>>> import numpy as np
>>> from numpy import linalg as LA
>>> np.set_printoptions(suppress=True, linewidth=200)
>>> tidy = lambda a: np.round(a, 2) + 0
>>> K = np.load("arr.npy")
>>> K
array([[ 1,  0,  0,  0,  0,  0],
       [ 0,  2,  0,  0,  0,  0],
       [ 0,  0, -1,  0,  0,  0],
       [ 0,  0,  0,  9,  0,  0],
       [ 0,  0,  0,  0,  7,  0],
       [ 0,  0,  0,  0,  0, -5]])
>>> [int(LA.matrix_rank(LA.matrix_power(K, p))) for p in range(1, 7)]
[6, 6, 6, 6, 6, 6]
>>> print(tidy(np.sort(LA.eigvals(K))))
[-5. -1.  1.  2.  7.  9.]
>>> np.prod(np.diag(K)), tidy(LA.det(K))
(np.int64(630), np.float64(630.0))
>>> [round(float(LA.det(K[:i, :i])), 2) + 0 for i in range(1, 7)]
[1.0, 2.0, -2.0, -18.0, -126.0, 630.0]
>>> evals, evecs = LA.eigh(K)
>>> np.abs(evecs[:, -1]).round(6).argmax()
np.int64(3)
>>> np.unique(evals.round(6) + 0, return_counts=True)[1]
array([1, 1, 1, 1, 1, 1])
>>> print(evecs @ np.diag(evals) @ evecs.T)
[[ 1.  0.  0.  0.  0.  0.]
 [ 0.  2.  0.  0.  0.  0.]
 [ 0.  0. -1.  0.  0.  0.]
 [ 0.  0.  0.  9.  0.  0.]
 [ 0.  0.  0.  0.  7.  0.]
 [ 0.  0.  0.  0.  0. -5.]]
>>> tidy(LA.norm(K, axis=0))
array([1., 2., 1., 9., 7., 5.])
>>> tidy(LA.svd(K, compute_uv=False))
array([9., 7., 5., 2., 1., 1.])
>>> print(tidy(LA.pinv(K)))
[[ 1.    0.    0.    0.    0.    0.  ]
 [ 0.    0.5   0.    0.    0.    0.  ]
 [ 0.    0.   -1.    0.    0.    0.  ]
 [ 0.    0.    0.    0.11  0.    0.  ]
 [ 0.    0.    0.    0.    0.14  0.  ]
 [ 0.    0.    0.    0.    0.   -0.2 ]]
>>> tidy(LA.det(K))
np.float64(630.0)
>>> (LA.matrix_power((K != 0) + (K.T != 0) + np.eye(6), 6) > 0).astype(int)
array([[1, 0, 0, 0, 0, 0],
       [0, 1, 0, 0, 0, 0],
       [0, 0, 1, 0, 0, 0],
       [0, 0, 0, 1, 0, 0],
       [0, 0, 0, 0, 1, 0],
       [0, 0, 0, 0, 0, 1]])
>>> (K != 0).astype(int)
array([[1, 0, 0, 0, 0, 0],
       [0, 1, 0, 0, 0, 0],
       [0, 0, 1, 0, 0, 0],
       [0, 0, 0, 1, 0, 0],
       [0, 0, 0, 0, 1, 0],
       [0, 0, 0, 0, 0, 1]])
>>> np.flatnonzero(LA.matrix_power((K != 0) + (K.T != 0) + np.eye(6), 6)[5])
array([5])
>>> mat = np.array([[-1.8, 0.7, -11.5, 0.6],
...     [-2.8, -0.2, 2.0, 1.5],
...     [1.6, -0.3, 2.5, 0.1]])
>>> M2 = mat / np.sqrt((mat ** 2).mean(axis=1, keepdims=True))
>>> tidy(mat - mat.mean(axis=1, keepdims=True))
array([[ 1.2 ,  3.7 , -8.5 ,  3.6 ],
       [-2.92, -0.32,  1.88,  1.38],
       [ 0.63, -1.27,  1.52, -0.88]])
>>> LA.matrix_rank(M2) == LA.matrix_rank(mat)
np.True_
>>> tidy(M2[2])
array([ 1.07, -0.2 ,  1.68,  0.07])
>>> rng = np.random.default_rng(29)
>>> lab = rng.permutation(6)
>>> print(lab)
[0 3 5 2 4 1]
>>> M2 = K[lab][:, lab]
>>> print(np.trace(M2))
13
>>> w1 = np.array([[1, 0, 0, 1], [0, 2, 1, 0], [1, 1, 2, 1], [1, 0, 2, 2]])
>>> coef = np.array([0, -1, 3, -3])
>>> H = np.maximum(mat @ w1 + coef, 0)
>>> LA.matrix_rank(H)
np.int64(2)
>>> tidy(H)
array([[0. , 0. , 0. , 0. ],
       [0.7, 0.6, 9.8, 0. ],
       [4.2, 0.9, 7.9, 1.3]])
>>> C = np.array([[3, 0], [-3, 3], [-2, 0], [3, 1]])
>>> (H @ C).round(6).argmax(axis=1)
array([0, 1, 1])
>>> tidy(H @ C)
array([[  0. ,   0. ],
       [-19.3,   1.8],
       [ -2. ,   4. ]])
>>> np.count_nonzero(mat)
np.int64(12)
>>> tidy(mat.sum(axis=0))
array([-3. ,  0.2, -7. ,  2.2])
>>> LA.matrix_rank(mat)
np.int64(3)
>>> print(tidy(mat.mean(axis=0)))
[-1.    0.07 -2.33  0.73]
>>> mat.sum(axis=1)
array([-12. ,   0.5,   3.9])
>>> data = np.array([[0, 0, 0], [6, -3, -3], [6, -3, -3], [6, -3, -3], [-6, 3, 3]])
>>> ang = np.radians(90)
>>> Rm = np.eye(3)
>>> Rm[2, 2] = Rm[0, 0] = np.cos(ang)
>>> Rm[2, 0], Rm[0, 2] = -np.sin(ang), np.sin(ang)
>>> tidy(Rm)
array([[ 0.,  0.,  1.],
       [ 0.,  1.,  0.],
       [-1.,  0.,  0.]])
>>> M2 = data @ Rm.T
>>> tidy(LA.det(Rm)), np.trace(Rm)
(np.float64(1.0), np.float64(1.0))
>>> np.abs(M2 - data).max(axis=0)
array([9., 0., 3.])
>>> tidy(M2)
array([[ 0.,  0.,  0.],
       [-3., -3., -6.],
       [-3., -3., -6.],
       [-3., -3., -6.],
       [ 3.,  3.,  6.]])
>>> tidy(LA.norm(data[2] - data[3]))
np.float64(0.0)
>>> data[2] @ data[3]
np.int64(54)
>>> tidy(LA.norm(data, axis=0))
array([12.,  6.,  6.])
>>> tidy(LA.norm(data) ** 2 / LA.norm(data, 2) ** 2)
np.float64(1.0)
>>> x = np.array([2, 2, 3])
>>> data * x
array([[  0,   0,   0],
       [ 12,  -6,  -9],
       [ 12,  -6,  -9],
       [ 12,  -6,  -9],
       [-12,   6,   9]])
>>> LA.norm(data @ x) <= LA.norm(data, 2) * LA.norm(x) + 1e-9
np.True_
>>> data @ np.eye(3)[1]
array([ 0., -3., -3., -3.,  3.])
>>> data @ x
array([ 0, -3, -3, -3,  3])
>>> X = np.array([[-3.0, 1.0, 0.0], [0.0, -3.0, 1.0], [0.0, 0.0, -3.0]])
>>> def softmax(z):
...     e = np.exp(z - z.max(axis=-1, keepdims=True))
...     return e / e.sum(axis=-1, keepdims=True)
... 
>>> tidy(softmax(K[5]))
array([0.2, 0.2, 0.2, 0.2, 0.2, 0. ])
>>> tidy(softmax(K).sum(axis=1))
array([1., 1., 1., 1., 1., 1.])
>>> scores = K @ K.T / np.sqrt(6)
>>> tidy(softmax(scores + np.triu(np.full(scores.shape, -np.inf), 1)))
array([[1.  , 0.  , 0.  , 0.  , 0.  , 0.  ],
       [0.16, 0.84, 0.  , 0.  , 0.  , 0.  ],
       [0.29, 0.29, 0.43, 0.  , 0.  , 0.  ],
       [0.  , 0.  , 0.  , 1.  , 0.  , 0.  ],
       [0.  , 0.  , 0.  , 0.  , 1.  , 0.  ],
       [0.  , 0.  , 0.  , 0.  , 0.  , 1.  ]])
>>> tidy(softmax(scores)[5] @ K)
array([ 0.,  0.,  0.,  0.,  0., -5.])
>>> print([int(LA.matrix_rank(LA.matrix_power(X, p))) for p in range(1, 4)])
[3, 3, 3]
>>> Q = X.astype(float).copy()
>>> for j in range(3):
...     Q[:, j] -= Q[:, :j] @ (Q[:, :j].T @ Q[:, j])
...     Q[:, j] /= LA.norm(Q[:, j])
... 
>>> Q.T @ X
array([[ 3., -1.,  0.],
       [ 0.,  3., -1.],
       [ 0.,  0.,  3.]])
>>> r0 = np.array([0, 0, -2, 1])
>>> arr = r0[np.abs(np.subtract.outer(np.arange(4), np.arange(4)))]
>>> arr
array([[ 0,  0, -2,  1],
       [ 0,  0,  0, -2],
       [-2,  0,  0,  0],
       [ 1, -2,  0,  0]])
>>> lab = rng.permutation(4)
>>> M2 = arr[:, lab] * rng.choice([-1, 1], 4)
>>> print(M2)
[[-2 -1  0  0]
 [ 0  2  0  0]
 [ 0  0  0  2]
 [ 0  0 -2 -1]]
>>> U, _, Vh = LA.svd(arr.T @ M2)
>>> tidy(U @ Vh)
array([[ 0.,  0.,  0., -1.],
       [ 0.,  0.,  1.,  0.],
       [ 1.,  0.,  0.,  0.],
       [ 0., -1.,  0.,  0.]])
>>> lab
array([2, 3, 1, 0])
>>> tidy(LA.lstsq(arr, M2)[0])
array([[ 0.,  0.,  0., -1.],
       [ 0.,  0.,  1.,  0.],
       [ 1.,  0.,  0.,  0.],
       [ 0., -1.,  0.,  0.]])
>>> E = np.load("w.npy")
>>> E
array([[  8,  -4, -10,  36, -18, -45],
       [-10,  10,  -8, -45,  45, -36],
       [ 10, -10,   2,  45, -45,   9],
       [-20,  10,  25, -12,   6,  15],
       [ 25, -25,  20,  15, -15,  12],
       [-25,  25,  -5, -15,  15,  -3]])
>>> x = np.array([-3, 4, 5, 2, -3, 5])
>>> rhs = E @ x
>>> coef, lr = np.zeros(6), 1 / LA.norm(E, 2) ** 2
>>> for i in range(6):
...     coef -= lr * E.T @ (E @ coef - rhs)
...     if i % 1 == 0: print(i, round(LA.norm(E @ coef - rhs), 2))
... 
0 340.53
1 254.36
2 197.88
3 160.01
4 133.66
5 114.44
>>> print(tidy(LA.cond(E)))
69.08
>>> lab = rng.permutation(6)
>>> M2 = E[:, lab] * rng.choice([-1, 1], 6)
>>> M2
array([[ -8,   4, -36,  45, -18,  10],
       [ 10, -10,  45,  36,  45,   8],
       [-10,  10, -45,  -9, -45,  -2],
       [ 20, -10,  12, -15,   6, -25],
       [-25,  25, -15, -12, -15, -20],
       [ 25, -25,  15,   3,  15,   5]])
>>> U, _, Vh = LA.svd(E.T @ M2)
>>> tidy(LA.lstsq(E, M2)[0])
array([[-1.,  0.,  0.,  0.,  0.,  0.],
       [ 0., -1.,  0.,  0.,  0.,  0.],
       [ 0.,  0.,  0.,  0.,  0., -1.],
       [ 0.,  0., -1.,  0.,  0.,  0.],
       [ 0.,  0.,  0.,  0.,  1.,  0.],
       [ 0.,  0.,  0., -1.,  0.,  0.]])
>>> tidy(U @ Vh)
array([[-1.,  0.,  0.,  0.,  0.,  0.],
       [ 0., -1.,  0.,  0.,  0.,  0.],
       [ 0.,  0.,  0.,  0.,  0., -1.],
       [ 0.,  0., -1.,  0.,  0.,  0.],
       [ 0.,  0.,  0.,  0.,  1.,  0.],
       [ 0.,  0.,  0., -1.,  0.,  0.]])
